$ python -q
>>> import numpy as np
>>> np.set_printoptions(precision=2, suppress=True, linewidth=140, legacy="1.25")
>>> def rd(a):
...     return np.round(a, 2) + 0
... 
>>> M = np.array([[-4, 0, -6, 0, 0],
...     [0, 0, 0, 0, 0],
...     [-4, 0, -6, 0, 0],
...     [0, 0, 0, 0, 0],
...     [4, 0, 6, 0, 0]])
>>> # rows 0 and 2 are equal
>>> r = np.linalg.matrix_rank(M)
>>> r
1
>>> ns = np.linalg.svd(M)[2][r:].T
>>> np.linalg.matrix_rank(M.T @ M), np.linalg.matrix_rank(M @ M.T)
(1, 1)
>>> np.allclose(M @ ns, 0)
True
>>> rd(M @ ns)
array([[0., 0., 0., 0.],
       [0., 0., 0., 0.],
       [0., 0., 0., 0.],
       [0., 0., 0., 0.],
       [0., 0., 0., 0.]])
>>> [int(np.linalg.matrix_rank(np.delete(M, i, axis=0))) for i in range(5)]
[1, 1, 1, 1, 1]
>>> [int(np.linalg.matrix_rank(M[:, :j + 1])) for j in range(5)]
[1, 1, 1, 1, 1]
>>> rd(ns @ ns.T)
array([[ 0.69,  0.  , -0.46,  0.  ,  0.  ],
       [ 0.  ,  1.  ,  0.  ,  0.  ,  0.  ],
       [-0.46,  0.  ,  0.31,  0.  ,  0.  ],
       [ 0.  ,  0.  ,  0.  ,  1.  ,  0.  ],
       [ 0.  ,  0.  ,  0.  ,  0.  ,  1.  ]])
>>> np.zeros(5, 5)
Traceback (most recent call last):
  File "<python-input-14>", line 1, in <module>
    np.zeros(5, 5)
    ~~~~~~~~^^^^^^
TypeError: Cannot interpret '5' as a data type
>>> np.count_nonzero(M)
6
>>> M[:, 5]
Traceback (most recent call last):
  File "<python-input-16>", line 1, in <module>
    M[:, 5]
    ~^^^^^^
IndexError: index 5 is out of bounds for axis 1 with size 5
>>> M - M[0]
array([[ 0,  0,  0,  0,  0],
       [ 4,  0,  6,  0,  0],
       [ 0,  0,  0,  0,  0],
       [ 4,  0,  6,  0,  0],
       [ 8,  0, 12,  0,  0]])
>>> M[5]
Traceback (most recent call last):
  File "<python-input-18>", line 1, in <module>
    M[5]
    ~^^^
IndexError: index 5 is out of bounds for axis 0 with size 5
>>> M @ M
array([[ 40,   0,  60,   0,   0],
       [  0,   0,   0,   0,   0],
       [ 40,   0,  60,   0,   0],
       [  0,   0,   0,   0,   0],
       [-40,   0, -60,   0,   0]])
>>> (M != 0).astype(int)
array([[1, 0, 1, 0, 0],
       [0, 0, 0, 0, 0],
       [1, 0, 1, 0, 0],
       [0, 0, 0, 0, 0],
       [1, 0, 1, 0, 0]])
>>> (np.linalg.matrix_power((M != 0) + (M.T != 0) + np.eye(5), 5) > 0).astype(int)
array([[1, 0, 1, 0, 1],
       [0, 1, 0, 0, 0],
       [1, 0, 1, 0, 1],
       [0, 0, 0, 1, 0],
       [1, 0, 1, 0, 1]])
>>> rd(np.sort(np.linalg.eigvals(M).real))
array([-10.,   0.,   0.,   0.,   0.])
